>>> import numpy as np
>>> np.set_printoptions(precision=4, suppress=True, linewidth=100, floatmode="fixed")
>>> Z = np.array([[-1, 2, 2]])
>>> rng = np.random.default_rng(0)
>>> K = rng.normal(size=(32, 1)) @ Z + np.array([3, 1, -1])
>>> K
array([[ 2.8743,  1.2515, -0.7485],
       [ 3.1321,  0.7358, -1.2642],
       [ 2.3596,  2.2808,  0.2808],
       [ 2.8951,  1.2098, -0.7902],
       [ 3.5357, -0.0713, -2.0713],
       [ 2.6384,  1.7232, -0.2768],
       [ 1.6960,  3.6080,  1.6080],
       [ 2.0529,  2.8942,  0.8942],
       [ 3.7037, -0.4075, -2.4075],
       [ 4.2654, -1.5308, -3.5308],
       [ 3.6233, -0.2465, -2.2465],
       [ 2.9587,  1.0827, -0.9173],
       [ 5.3250, -3.6501, -5.6501],
       [ 3.2188,  0.5624, -1.4376],
       [ 4.2459, -1.4918, -3.4918],
       [ 3.7323, -0.4645, -2.4645],
       [ 3.5443, -0.0885, -2.0885],
       [ 3.3163,  0.3674, -1.6326],
       [ 2.5884,  1.8233, -0.1767],
       [ 1.9575,  3.0850,  1.0850],
       [ 3.1285,  0.7429, -1.2571],
       [ 1.6335,  3.7329,  1.7329],
       [ 3.6652, -0.3304, -2.3304],
       [ 2.6485,  1.7030, -0.2970],
       [ 2.0965,  2.8069,  0.8069],
       [ 2.9060,  1.1880, -0.8120],
       [ 3.7435, -0.4870, -2.4870],
       [ 3.9217, -0.8435, -2.8435],
       [ 3.4577,  0.0845, -1.9155],
       [ 2.7798,  1.4404, -0.5596],
       [ 4.0096, -1.0192, -3.0192],
       [ 3.2092,  0.5816, -1.4184]])
>>> # rows and columns are dependent
>>> G = K.T @ K
>>> np.allclose(G, G.T)
True
>>> np.round(np.linalg.eigvalsh(G)[::-1], 4) + 0
array([437.0187, 134.5045,   0.0000])
>>> np.linalg.matrix_rank(G)
np.int64(2)
>>> G
array([[ 338.3295,   29.3846, -172.3421],
       [  29.3846,   97.1433,   52.5968],
       [-172.3421,   52.5968,  136.0504]])
>>> round(float(np.trace(G)), 4), np.round((K ** 2).sum(), 4)
(571.5232, np.float64(571.5232))
>>> np.diag(G)
array([338.3295,  97.1433, 136.0504])
>>> np.round(np.linalg.svd(K, compute_uv=False) ** 2, 4) + 0
array([437.0187, 134.5045,   0.0000])
